% python3 -q
>>> import numpy as np
>>> import numpy.linalg as la
>>> np.set_printoptions(suppress=True, linewidth=160)
>>> rd = lambda a: np.round(a, 3) + 0
>>> A = np.load("run3.npy")
>>> rd(A)
array([[-22.447, -20.494,   2.04 , -14.904],
       [-20.788, -18.887,   2.071, -13.733],
       [-19.534, -17.675,   2.084, -12.848],
       [ -3.211,  -2.307,   0.81 ,  -1.48 ],
       [ -1.265,  -0.724,   0.179,  -0.317],
       [ -0.387,  -0.186,  -0.088,  -0.016],
       [ -0.313,  -0.15 ,  -0.088,  -0.009],
       [ -0.21 ,  -0.101,  -0.075,  -0.003],
       [ -0.096,  -0.047,  -0.042,   0.   ],
       [ -0.043,  -0.022,  -0.021,   0.   ],
       [  0.237,   0.127,   0.148,   0.003],
       [  1.246,   0.824,   1.03 ,   0.15 ],
       [  7.583,   6.471,   6.195,   2.749],
       [ 19.838,  18.177,  14.526,   9.17 ],
       [ 25.375,  23.545,  17.993,  12.246]])
>>> rd(np.trace(la.pinv(A) @ A))
np.float64(3.0)
>>> la.lstsq(A[:-1].T, A[-1])[2]
np.int32(3)
>>> np.allclose(A[:-1].T @ la.lstsq(A[:-1].T, A[-1])[0], A[-1])
True
>>> d = la.norm(A[:, None] - A[None], axis=-1)
>>> la.matrix_rank(d ** 2)
np.int64(5)
>>> rd(d[:5, :5])
array([[ 0.   ,  2.589,  4.544, 29.706, 32.492],
       [ 2.589,  0.   ,  1.955, 27.121, 29.909],
       [ 4.544,  1.955,  0.   , 25.169, 27.96 ],
       [29.706, 27.121, 25.169,  0.   ,  2.836],
       [32.492, 29.909, 27.96 ,  2.836,  0.   ]])
>>> np.unravel_index(d.round(6).argmax(), d.shape)
(np.int64(0), np.int64(14))
>>> d[13].round(6).argsort(kind="stable")[:4]
array([13, 14, 12, 11])
>>> d.mean(axis=1).argmax()
np.int64(14)
>>> (d + 1e9 * np.eye(15)).round(6).argmin(axis=1)
array([ 1,  2,  1,  4,  5,  6,  5,  6,  9,  8,  9, 10, 11, 14, 13])
>>> rk = la.matrix_rank(A)
>>> rk
np.int64(3)
>>> N = la.svd(A)[2][rk:].T
>>> N.shape
(4, 1)
>>> np.allclose(A @ N, 0)
True
>>> la.matrix_rank(A.T @ A), la.matrix_rank(A @ A.T)
(np.int64(3), np.int64(3))
>>> rd(A @ N)
array([[0.],
       [0.],
       [0.],
       [0.],
       [0.],
       [0.],
       [0.],
       [0.],
       [0.],
       [0.],
       [0.],
       [0.],
       [0.],
       [0.],
       [0.]])
>>> rd(N[:, 0] / N[np.abs(N[:, 0]).round(6).argmax(), 0])
array([-0.4,  1. , -0.2, -0.8])
>>> E = np.array([[0, 0, 2], [-2, 0, 0], [0, -1, 0]])
>>> E
array([[ 0,  0,  2],
       [-2,  0,  0],
       [ 0, -1,  0]])
>>> q, Rm = la.qr(E)
>>> q
array([[ 0.,  0.,  1.],
       [ 1.,  0.,  0.],
       [-0.,  1.,  0.]])
>>> np.trace(q @ q.T)
np.float64(3.0)
>>> gram = E.T @ E
>>> np.trace(gram), (E ** 2).sum()
(np.int64(9), np.int64(9))
>>> rd(la.svd(E, compute_uv=False) ** 2)
array([4., 4., 1.])
>>> (E @ E.T).shape
(3, 3)
>>> u = np.array([1, -1, -2])
>>> B = E + np.outer(u, np.eye(3)[2])
>>> rd(la.det(B) / la.det(E)), rd(1 + la.solve(E, u)[2])
(np.float64(1.5), np.float64(1.5))
>>> q, evecs = la.qr(E[:, :1])[0], la.qr(E[:, 1:])[0]
>>> sv = la.svd(q.T @ evecs, compute_uv=False)
>>> np.degrees(np.arccos(sv.clip(0, 1)))
array([90.])
>>> (sv > 0.9).sum()
np.int64(0)
>>> B = np.array([[-0.6, 0.5, -1.2, 1.0],
...     [0.2, -0.1, 0.4, 0.3],
...     [1.1, 1.5, -0.1, -2.4],
...     [-0.1, 0.6, -0.2, 1.0],
...     [-1.0, 0.3, 0.7, -0.1],
...     [0.6, -1.1, -0.4, 0.1],
...     [0.7, -1.2, 0.5, -0.8]])
>>> basis = np.array([[2.0, -0.4, 0.2, -3.2, 0.9, -0.6, -0.7],
...     [0.0, -0.7, 0.4, 0.0, -0.3, 0.3, 0.3],
...     [0.5, 1.0, -0.5, -0.1, -0.8, -2.0, -0.6],
...     [-0.3, 1.8, -0.1, -1.6, 0.4, -0.7, -0.5]])
>>> feats = B @ basis
>>> rd(feats)
array([[-2.1 ,  0.49,  0.58,  0.44,  0.67,  2.21,  0.79],
       [ 0.51,  0.93, -0.23, -1.16,  0.01, -1.16, -0.56],
       [ 2.87, -5.91,  1.11,  0.33, -0.34,  1.67,  0.94],
       [-0.6 ,  1.22,  0.22, -1.26,  0.29, -0.06, -0.13],
       [-1.62,  0.71, -0.42,  3.29, -1.59, -0.64,  0.42],
       [ 0.97,  0.31, -0.13, -2.04,  1.23,  0.04, -0.56],
       [ 1.89, -0.38, -0.51, -1.01,  0.27, -1.22, -0.75]])
>>> rk = la.matrix_rank(feats)
>>> rk
np.int64(4)
>>> N = la.svd(feats)[2][rk:].T
>>> [int(la.matrix_rank(feats[:, :j + 1])) for j in range(7)]
[1, 2, 3, 4, 4, 4, 4]
>>> N.shape
(7, 3)
>>> la.matrix_rank(feats.T @ feats), la.matrix_rank(feats @ feats.T)
(np.int64(4), np.int64(4))
>>> [int(la.matrix_rank(feats[:i])) for i in range(1, len(feats) + 1)]
[1, 2, 3, 4, 4, 4, 4]
>>> np.allclose(feats[:-1].T @ la.lstsq(feats[:-1].T, feats[-1])[0], feats[-1])
True
>>> rd(feats @ la.pinv(feats) @ feats)
array([[-2.1 ,  0.49,  0.58,  0.44,  0.67,  2.21,  0.79],
       [ 0.51,  0.93, -0.23, -1.16,  0.01, -1.16, -0.56],
       [ 2.87, -5.91,  1.11,  0.33, -0.34,  1.67,  0.94],
       [-0.6 ,  1.22,  0.22, -1.26,  0.29, -0.06, -0.13],
       [-1.62,  0.71, -0.42,  3.29, -1.59, -0.64,  0.42],
       [ 0.97,  0.31, -0.13, -2.04,  1.23,  0.04, -0.56],
       [ 1.89, -0.38, -0.51, -1.01,  0.27, -1.22, -0.75]])
>>> np.unique(feats.round(6), axis=0).shape
(7, 7)
>>> rd(np.trace(la.pinv(feats) @ feats))
np.float64(4.0)
>>> la.lstsq(feats[:-1].T, feats[-1])[2]
np.int32(4)
>>> rd(np.abs(la.eigvals(feats)).max())
np.float64(3.559)
>>> rd(la.norm(feats, "nuc"))
np.float64(17.365)
>>> rd(la.norm(feats, axis=0))
array([4.517, 6.186, 1.457, 4.387, 2.182, 3.305, 1.7  ])
>>> rd(la.norm(feats, axis=1))
array([3.337, 2.045, 6.949, 1.894, 4.152, 2.654, 2.668])
>>> q, _ = la.qr(np.array([[-0.8, -0.6, -0.1], [0.0, 0.0, 0.8], [0.9, -0.2, 0.2]]))
>>> evecs, _ = la.qr(np.array([[1.5, -0.1, -1.0, 0.4, 0.0, 1.1],
...     [1.6, 1.6, 0.9, 0.1, -1.2, -1.1],
...     [-0.1, -1.6, -0.4, -0.1, -1.3, -1.2],
...     [-0.6, 0.5, -1.3, -0.9, 2.2, -0.5],
...     [0.3, -0.4, -0.6, 0.3, -0.2, -1.6],
...     [0.5, 0.0, 1.5, 0.7, -0.9, -0.7]]))
>>> sv = 20 * 0.7 ** np.arange(3)
>>> m1 = q[:, :3] * sv @ evecs[:3]
>>> rd(m1)
array([[  1.357,  -8.906,  -7.735,  -7.578,  -7.272,   5.895],
       [  0.417,   7.055,  -0.164,  -6.619,  -0.294,   1.476],
       [-15.878,   0.527,   6.44 ,  -1.321,   2.65 ,  -2.71 ]])
>>> gram = m1.T @ m1
>>> rd(la.eigvalsh(gram)[::-1])
array([400.  , 196.  ,  96.04,   0.  ,   0.  ,   0.  ])
>>> rd(np.diag(gram))
array([254.116, 129.36 , 101.329, 102.975,  59.988,  44.271])
>>> rng = np.random.default_rng(914)
>>> B = m1 + rng.integers(-2, 3, (3, 1)) @ rng.integers(-2, 3, (1, 6))
>>> rd(B)
array([[ -2.643, -12.906,  -9.735,  -9.578,  -7.272,   5.895],
       [ -1.583,   5.055,  -1.164,  -7.619,  -0.294,   1.476],
       [-15.878,   0.527,   6.44 ,  -1.321,   2.65 ,  -2.71 ]])
>>> rd(B - m1)
array([[-4., -4., -2., -2.,  0.,  0.],
       [-2., -2., -1., -1.,  0.,  0.],
       [ 0.,  0.,  0.,  0.,  0.,  0.]])
>>> rd(la.svd(B - m1, compute_uv=False))
array([7.071, 0.   , 0.   ])
>>> la.matrix_rank(B - m1, tol=1e-8)
np.int64(1)
>>> q, _ = la.qr(np.array([[-1.2, -0.9, -1.8, 0.3, -1.4],
...     [-0.2, 0.3, 1.0, -1.1, 0.2],
...     [-0.5, -1.1, -0.4, -0.6, 0.5],
...     [-2.7, 0.7, 0.5, 0.3, 0.1],
...     [0.7, 0.6, -1.5, 1.4, -0.7]]))
>>> evecs, _ = la.qr(np.array([[-0.9, -0.7, -0.9], [-0.2, 1.0, 0.3], [-0.1, 1.4, 0.6]]))
>>> sv = 3 * 0.5 ** np.arange(3)
>>> F = q[:, :3] * sv @ evecs[:3]
>>> rd(F)
array([[ 0.923, -1.018, -0.484],
       [ 0.273,  0.309,  0.031],
       [ 0.275, -0.599, -0.849],
       [ 2.686, -0.202,  0.222],
       [-0.611, -0.002,  0.83 ]])
>>> def softmax(z):
...     e = np.exp(z - z.max(axis=-1, keepdims=True))
...     return e / e.sum(axis=-1, keepdims=True)
... 
>>> rd(softmax(10 * F[3]))
array([1., 0., 0.])
>>> rd(softmax(F[3]))
array([0.877, 0.049, 0.075])
>>> S = F @ F.T / np.sqrt(3)
>>> rd(softmax(S)[3] @ F)
array([ 2.469, -0.246,  0.159])
>>> B = F / la.norm(F, axis=1, keepdims=True)
>>> gram = B @ B.T
>>> rd(gram)
array([[ 1.   , -0.13 ,  0.814,  0.654, -0.642],
       [-0.13 ,  1.   , -0.307,  0.606, -0.332],
       [ 0.814, -0.307,  1.   ,  0.231, -0.787],
       [ 0.654,  0.606,  0.231,  1.   , -0.523],
       [-0.642, -0.332, -0.787, -0.523,  1.   ]])
>>> rd(gram[2])
array([ 0.814, -0.307,  1.   ,  0.231, -0.787])
>>> B = gram / np.sqrt((gram ** 2).mean(axis=1, keepdims=True))
>>> rd(la.norm(B, axis=1))
array([2.236, 2.236, 2.236, 2.236, 2.236])
>>> rd(B[3])
array([ 1.004,  0.93 ,  0.355,  1.535, -0.803])
>>> la.matrix_rank(B) == la.matrix_rank(gram)
np.True_
>>> B = np.c_[F[:, :1] @ np.array([[-4]]), np.array([3, -3, 2, 3, 2])]
>>> rd(B)
array([[ -3.691,   3.   ],
       [ -1.091,  -3.   ],
       [ -1.099,   2.   ],
       [-10.742,   3.   ],
       [  2.446,   2.   ]])
>>> rd(la.norm(B - F @ la.lstsq(F, B)[0], axis=0))
array([0.   , 2.325])
>>> rd(la.lstsq(F, B[:, 0])[0])
array([-4.,  0.,  0.])
>>> M = np.loadtxt("sample9.csv", delimiter=",")
>>> M
array([[5., 0., 0., 4.],
       [0., 5., 4., 0.],
       [0., 4., 5., 0.],
       [4., 0., 0., 5.]])
>>> u = np.array([3, 0, 1, 1])
>>> B = M + np.outer(u, np.eye(4)[3])
>>> B
array([[5., 0., 0., 7.],
       [0., 5., 4., 0.],
       [0., 4., 5., 1.],
       [4., 0., 0., 6.]])
>>> la.matrix_rank(la.inv(B) - la.inv(M), tol=1e-8)
np.int64(1)
>>> la.matrix_rank(B - M)
np.int64(1)
>>> hat = np.triu(np.array([[7, 8, 5, 7], [9, 9, 6, 1], [8, 6, 1, 6], [8, 2, 2, 3]]), 1) + np.eye(4)
>>> B = hat @ M @ la.inv(hat)
>>> rd(la.det(B))
np.float64(81.0)
>>> hat @ M - M @ hat
array([[ 28.,  20.,  32.,   0.],
       [  4.,  24.,   0., -24.],
       [ 24.,   0., -24.,  -4.],
       [  0., -32., -20., -28.]])
>>> rd(np.poly(B))
array([   1.,  -20.,  118., -180.,   81.])
>>> la.matrix_rank(B)
np.int64(4)
>>> B = np.array([[1, -2, -2, -2, -1],
...     [0, 1, -2, -1, 1],
...     [-1, -2, 1, 1, 0],
...     [2, 1, 0, 0, 1],
...     [1, -1, 0, -1, 2]])
>>> J = np.triu(B)
>>> J
array([[ 1, -2, -2, -2, -1],
       [ 0,  1, -2, -1,  1],
       [ 0,  0,  1,  1,  0],
       [ 0,  0,  0,  0,  1],
       [ 0,  0,  0,  0,  2]])
>>> B = J / np.sqrt((J ** 2).mean(axis=1, keepdims=True))
>>> rd(B[3])
array([0.   , 0.   , 0.   , 0.   , 2.236])
>>> la.matrix_rank(B) == la.matrix_rank(J)
np.True_
